$ python3 -q
>>> import numpy as np
>>> np.set_printoptions(precision=2, suppress=True, linewidth=160, legacy="1.25")
>>> rnd = lambda a: np.round(a, 2) + 0
>>> mat = np.array([[2, 2, 1, 0, 0, 1, 1],
...     [0, 2, 2, 1, 2, 2, 0],
...     [1, 2, 1, 0, 1, 1, 0],
...     [1, 1, 1, 0, 1, 2, 2],
...     [1, 2, 2, 0, 2, 2, 1],
...     [1, 1, 1, 2, 0, 1, 0],
...     [0, 2, 2, 0, 0, 1, 1]])
>>> mat
array([[2, 2, 1, 0, 0, 1, 1],
       [0, 2, 2, 1, 2, 2, 0],
       [1, 2, 1, 0, 1, 1, 0],
       [1, 1, 1, 0, 1, 2, 2],
       [1, 2, 2, 0, 2, 2, 1],
       [1, 1, 1, 2, 0, 1, 0],
       [0, 2, 2, 0, 0, 1, 1]])
>>> rng = np.random.default_rng(3133)
>>> z = rng.permutation(7)
>>> z
array([2, 4, 0, 3, 1, 6, 5])
>>> A2 = mat[z][:, z]
>>> np.allclose(A2, mat)
False
>>> np.trace(A2)
9
>>> rnd(np.linalg.det(A2)), rnd(np.linalg.det(mat[z]))
(1.0, -1.0)
>>> np.abs(mat).max()
2
>>> rnd(mat.mean(axis=0))
array([0.86, 1.71, 1.43, 0.43, 0.86, 1.43, 0.71])
>>> mat.shape
(7, 7)
>>> mat.sum(axis=1)
array([ 7,  9,  6,  8, 10,  6,  6])
>>> np.unravel_index(np.abs(mat).argmax(), mat.shape)
(0, 0)
>>> np.linalg.matrix_rank(mat, rtol=0.1)
5
>>> np.linalg.cond(mat) > 100
True
>>> rnd(np.abs(np.linalg.svd(mat)[2][-1]))
array([0.11, 0.3 , 0.21, 0.33, 0.37, 0.63, 0.46])
>>> X = np.loadtxt("arr.csv", delimiter=",")
>>> X
array([[6., 6., 4., 6., 4., 5., 3., 4., 6., 5.],
       [4., 4., 2., 4., 2., 3., 1., 2., 4., 3.],
       [6., 6., 4., 6., 4., 5., 3., 4., 6., 5.],
       [5., 5., 3., 5., 3., 4., 2., 3., 5., 4.],
       [3., 3., 1., 3., 1., 2., 0., 1., 3., 2.]])
>>> A2 = X / np.sqrt((X ** 2).mean(axis=1, keepdims=True))
>>> rnd(X - X.mean(axis=1, keepdims=True))
array([[ 1.1,  1.1, -0.9,  1.1, -0.9,  0.1, -1.9, -0.9,  1.1,  0.1],
       [ 1.1,  1.1, -0.9,  1.1, -0.9,  0.1, -1.9, -0.9,  1.1,  0.1],
       [ 1.1,  1.1, -0.9,  1.1, -0.9,  0.1, -1.9, -0.9,  1.1,  0.1],
       [ 1.1,  1.1, -0.9,  1.1, -0.9,  0.1, -1.9, -0.9,  1.1,  0.1],
       [ 1.1,  1.1, -0.9,  1.1, -0.9,  0.1, -1.9, -0.9,  1.1,  0.1]])
>>> rnd(A2[0])
array([1.2, 1.2, 0.8, 1.2, 0.8, 1. , 0.6, 0.8, 1.2, 1. ])
>>> K = np.loadtxt("data.csv", delimiter=",")
>>> rnd(K)
array([[ 0.74,  0.02, -0.05,  0.41, -0.14],
       [ 0.02,  0.9 ,  0.23,  0.06,  0.17],
       [-0.05,  0.23,  0.45, -0.13, -0.42],
       [ 0.41,  0.06, -0.13,  0.26,  0.06],
       [-0.14,  0.17, -0.42,  0.06,  0.64]])
>>> # a projection of rank 3
>>> T = np.stack([K, 5 * K, K[::-1]])
>>> rnd(np.linalg.det(T))
array([0., 0., 0.])
>>> rnd(np.einsum("bij,cij->bc", T, T))
array([[ 3.  , 15.  ,  0.29],
       [15.  , 75.  ,  1.47],
       [ 0.29,  1.47,  3.  ]])
>>> np.linalg.matrix_rank(T)
array([3, 3, 3])
>>> T.shape
(3, 5, 5)
>>> ev, V = np.linalg.eigvalsh(K)
Traceback (most recent call last):
  File "<python-input-33>", line 1, in <module>
    ev, V = np.linalg.eigvalsh(K)
    ^^^^^
ValueError: too many values to unpack (expected 2)
>>> ev, V = np.linalg.eigh(K)
>>> rnd(np.linalg.eigvalsh(K + 3 * np.eye(5)))
array([3., 3., 4., 4., 4.])
>>> rnd(V.T @ K @ V)
array([[0., 0., 0., 0., 0.],
       [0., 0., 0., 0., 0.],
       [0., 0., 1., 0., 0.],
       [0., 0., 0., 1., 0.],
       [0., 0., 0., 0., 1.]])
>>> rnd(np.linalg.svd(K, compute_uv=False))
array([1., 1., 1., 0., 0.])
>>> rnd(ev)
array([0., 0., 1., 1., 1.])
